$ ipython --no-banner

In [1]: import numpy as np

In [2]: from numpy import linalg as LA

In [3]: np.set_printoptions(precision=2, suppress=True, linewidth=100, legacy="1.25")

In [4]: mat = np.loadtxt("x.csv", delimiter=",")

In [5]: print(mat)
[[ -60.9   119.14 -100.17]
 [ -59.28  120.38 -101.51]
 [ -60.06  119.83 -100.54]
 [ -59.34  117.24  -99.42]
 [ -60.95  121.92 -100.56]
 [ -61.48  119.65  -98.98]
 [ -60.77  120.11 -100.76]
 [ -60.81  119.49 -100.46]
 [ -59.74  119.39 -100.43]
 [ -61.09  120.76 -101.16]
 [ -61.84  120.45  -99.24]
 [ -61.3   119.77 -100.76]
 [ -60.49  120.23 -100.1 ]
 [ -60.99  121.4  -101.73]
 [ -60.24  120.27  -99.1 ]
 [ -60.05  119.89  -98.03]
 [ -59.6   119.69  -99.73]
 [ -59.14  120.47 -100.75]
 [ -59.59  120.66 -101.46]
 [ -59.    121.08  -99.81]
 [ -60.69  119.85 -100.34]
 [ -59.78  120.31 -101.4 ]
 [ -59.12  118.39 -100.38]
 [ -59.89  121.42  -99.48]
 [ -60.59  117.74 -100.6 ]
 [ -59.71  118.76 -100.02]
 [ -59.85  118.64  -98.6 ]
 [ -61.1   118.2  -101.27]
 [ -59.6   119.48 -100.72]
 [ -60.22  120.26  -99.69]
 [ -60.37  120.09  -99.6 ]]

In [6]: labels = mat[:, 0] > np.median(mat[:, 0])

In [7]: u = mat[labels].mean(axis=0) - mat[~labels].mean(axis=0)

In [8]: print(((mat - mat.mean(axis=0)) @ u > 0).astype(int))
[0 1 1 1 0 0 0 0 1 0 0 0 0 0 1 1 1 1 1 1 0 1 1 1 1 1 1 0 1 0 0]

In [9]: print(u)
[ 1.28 -0.25  0.13]

In [10]: print(labels.astype(int))
[0 1 1 1 0 0 0 0 1 0 0 0 0 0 0 1 1 1 1 1 0 1 1 1 0 1 1 0 1 0 0]

In [11]: G = np.cov(mat, rowvar=False)

In [12]: print(np.argsort(-mat.std(axis=0).round(6), kind="stable"))
[1 2 0]

In [13]: print(np.argwhere(np.triu(np.abs(np.corrcoef(mat.T)) > 0.8, 1)))
[]

In [14]: print(G.shape)
(3, 3)

In [15]: Xs = mat - mat.mean(axis=0)

In [16]: V = LA.svd(Xs)[2][:1]

In [17]: out = Xs - Xs @ V.T @ V

In [18]: print(out.std(axis=0))
[0.73 0.32 0.79]

In [19]: print((Xs @ V.T).std(axis=0))
[1.08]

In [20]: out = np.array([[1, 2], [3, 3], [4, 0]])

In [21]: W0 = np.tile(out, (2, 3))

In [22]: print(W0)
[[1 2 1 2 1 2]
 [3 3 3 3 3 3]
 [4 0 4 0 4 0]
 [1 2 1 2 1 2]
 [3 3 3 3 3 3]
 [4 0 4 0 4 0]]

In [23]: x = np.array([0, 2, 2, 0, -2, -1])

In [24]: print(W0 @ np.eye(6)[5])
[2. 3. 0. 2. 3. 0.]

In [25]: U, sig, Vh = LA.svd(W0)

In [26]: V = Vh[:(sig > 1e-8).sum()]

In [27]: rng = np.random.default_rng(697386)

In [28]: x = W0[1] + 2 * W0[0] + rng.integers(2) * np.eye(6)[4]

In [29]: print(x)
[5. 7. 5. 7. 5. 7.]

In [30]: print(np.round(V.T @ V, 2) + 0)
[[0.33 0.   0.33 0.   0.33 0.  ]
 [0.   0.33 0.   0.33 0.   0.33]
 [0.33 0.   0.33 0.   0.33 0.  ]
 [0.   0.33 0.   0.33 0.   0.33]
 [0.33 0.   0.33 0.   0.33 0.  ]
 [0.   0.33 0.   0.33 0.   0.33]]

In [31]: print(round(LA.norm(x - V.T @ V @ x), 2))
0.0

In [32]: print(np.diag(V.T @ V))
[0.33 0.33 0.33 0.33 0.33 0.33]

In [33]: U, sig, Vh = LA.svd(W0)

In [34]: print(np.argmax(sig[:-1] / (sig[1:] + 1e-6)) + 1)
2

In [35]: out = U[:, :2] @ np.diag(sig[:2]) @ Vh[:2]

In [36]: print(LA.matrix_rank(W0, rtol=0.05))
2

In [37]: print(round(LA.norm(W0 - out) / LA.norm(W0), 2))
0.0

In [38]: print(LA.matrix_rank(out))
2

In [39]: out = W0 + rng.integers(-2, 3, (6, 2)) @ rng.integers(-2, 3, (2, 6))

In [40]: print(out)
[[ 5  2  5  2  5  6]
 [ 1  3  1  3  1  1]
 [ 2 -2 -2  2  0 -8]
 [-4  3 -2  1 -3  0]
 [ 0  4  2  2  1  3]
 [ 7 -1  5  1  6  0]]

In [41]: print(out - W0)
[[ 4  0  4  0  4  4]
 [-2  0 -2  0 -2 -2]
 [-2 -2 -6  2 -4 -8]
 [-5  1 -3 -1 -4 -2]
 [-3  1 -1 -1 -2  0]
 [ 3 -1  1  1  2  0]]

In [42]: print(np.abs(out - W0).sum(axis=1))
[16  8 24 16  8  8]

In [43]: x = np.array([6, 7, 5, 5, 1, 7])

In [44]: h1 = np.maximum(out @ x, 0)

In [45]: print(np.flatnonzero(h1 > 1e-9))
[0 1 4 5]

In [46]: print(h1)
[126  55   0   0  70  71]

In [47]: print(out * (h1 > 1e-9)[:, None])
[[ 5  2  5  2  5  6]
 [ 1  3  1  3  1  1]
 [ 0  0  0  0  0  0]
 [ 0  0  0  0  0  0]
 [ 0  4  2  2  1  3]
 [ 7 -1  5  1  6  0]]

In [48]: print(np.maximum(out @ x, 0) - np.maximum(-out @ x, 0))
[126  55 -58 -11  70  71]

In [49]: print(out.T @ h1)
[1182  626 1180  628 1181 1021]

In [50]: J = np.load("block0.npy")

In [51]: print(J)
[[ 3  2]
 [-1 -2]
 [ 1  0]
 [ 2  1]
 [ 0  1]
 [-2 -8]]

In [52]: out = np.c_[J[:, :1] @ np.array([[-1]]), np.array([-9, -5, 2, 6, 6, -5])]

In [53]: print(out)
[[-3 -9]
 [ 1 -5]
 [-1  2]
 [-2  6]
 [ 0  6]
 [ 2 -5]]

In [54]: print(np.round(LA.norm(out - J @ LA.lstsq(J, out)[0], axis=0), 2) + 0)
[ 0.   12.75]

In [55]: print(LA.matrix_rank(out))
2

In [56]: print(np.round(LA.lstsq(J, out[:, 0])[0], 2) + 0)
[-1.  0.]

In [57]: print(LA.norm(LA.qr(J)[0].T @ out, axis=0) ** 2 / ((out ** 2).sum(axis=0) + 1e-12))
[1.   0.22]

In [58]: O, R = LA.qr(J)

In [59]: print(round(np.trace(O @ O.T), 2))
2.0

In [60]: P = J @ LA.solve(J.T @ J, J.T)

In [61]: print(np.allclose(P @ P, P))
True

In [62]: print(np.round(LA.eigvalsh(P), 2) + 0)
[0. 0. 0. 0. 1. 1.]

In [63]: print(round(np.trace(P), 2))
2.0

In [64]: G = J.T @ J

In [65]: print(LA.svd(J, compute_uv=False) ** 2)
[84.35  8.65]

In [66]: print(np.diag(G))
[19 74]

In [67]: u = np.array([-2, -1])

In [68]: print(np.correlate(J[1], J[4], "full"))
[-1 -2  0]

In [69]: print(np.polyval(u, J[1]))
[1 3]

In [70]: print(np.array([np.convolve(row, u, "same") for row in J]))
[[-6 -7]
 [ 2  5]
 [-2 -1]
 [-4 -4]
 [ 0 -2]
 [ 4 18]]

In [71]: data = np.load("case19.npy")

In [72]: print(data)
[[ -1  10   2]
 [  0  10   2]
 [  0 -10  -2]
 [ -3   0   0]
 [  0  -5  -1]
 [  1   5   1]]

In [73]: U, sig, Vh = LA.svd(data)

In [74]: print(np.argmax(sig[:-1] / (sig[1:] + 1e-6)) + 1)
2

In [75]: out = U[:, :2] @ np.diag(sig[:2]) @ Vh[:2]

In [76]: print(LA.matrix_rank(out))
2

In [77]: print(np.round(LA.norm(data - out, 2), 2), round(sig[2], 2))
0.0 0.0

In [78]: print(round(LA.norm(data - out) / LA.norm(data), 2))
0.0

In [79]: print(round(float(np.trace(LA.pinv(data) @ data)), 2))
2.0

In [80]: print(LA.lstsq(data[:-1].T, data[-1])[2])
2

In [81]: print(np.unique(data.round(6), axis=0).shape)
(6, 3)

In [82]: G = data.T @ data

In [83]: print(LA.matrix_rank(G))
2

In [84]: print(G)
[[ 11  -5  -1]
 [ -5 350  70]
 [ -1  70  14]]

In [85]: print(np.allclose(G, G.T))
True

In [86]: t3 = np.stack([W0, 5 * W0, W0[::-1]])

In [87]: print(LA.matrix_rank(t3))
[2 2 2]

In [88]: print(LA.matrix_rank(t3.reshape(3, -1)))
2

In [89]: rank = LA.matrix_rank(data)

In [90]: print(rank)
2

In [91]: N = LA.svd(data)[2][rank:].T

In [92]: print(N.shape)
(3, 1)

In [93]: print([int(LA.matrix_rank(data[:i])) for i in range(1, len(data) + 1)])
[1, 2, 2, 2, 2, 2]

In [94]: print(N[:, 0] / N[np.abs(N[:, 0]).round(6).argmax(), 0])
[ 0.  -0.2  1. ]

In [95]: print([int(LA.matrix_rank(data[:, :j + 1])) for j in range(3)])
[1, 2, 2]

In [96]: out = np.array([[3, 2], [0, -1]])

In [97]: X = np.tile(out, (2, 2))

In [98]: print(X)
[[ 3  2  3  2]
 [ 0 -1  0 -1]
 [ 3  2  3  2]
 [ 0 -1  0 -1]]

In [99]: # rows 0 and 2 are equal

In [100]: U, sig, Vh = LA.svd(X)

In [101]: print(np.argmax(sig[:-1] / (sig[1:] + 1e-6)) + 1)
2

In [102]: out = U[:, :2] @ np.diag(sig[:2]) @ Vh[:2]

In [103]: print(round(LA.norm(X - out, 2), 2), round(float(sig[2]), 2))
0.0 0.0

In [104]: print(round(np.abs(X - out).max(), 2))
0.0

In [105]: print(LA.matrix_rank(out))
2

In [106]: labels = rng.permutation(4)

In [107]: print(labels)
[2 3 0 1]

In [108]: out = X[labels][:, labels]

In [109]: print(np.diag(out))
[ 3 -1  3 -1]

In [110]: print(out)
[[ 3  2  3  2]
 [ 0 -1  0 -1]
 [ 3  2  3  2]
 [ 0 -1  0 -1]]

In [111]: print(np.round(X @ LA.pinv(X) @ X, 2) + 0)
[[ 3.  2.  3.  2.]
 [ 0. -1.  0. -1.]
 [ 3.  2.  3.  2.]
 [ 0. -1.  0. -1.]]

In [112]: print(np.abs(np.diag(LA.qr(X)[1])) > 1e-9)
[ True  True False False]

In [113]: print(round(np.trace(LA.pinv(X) @ X), 2))
2.0
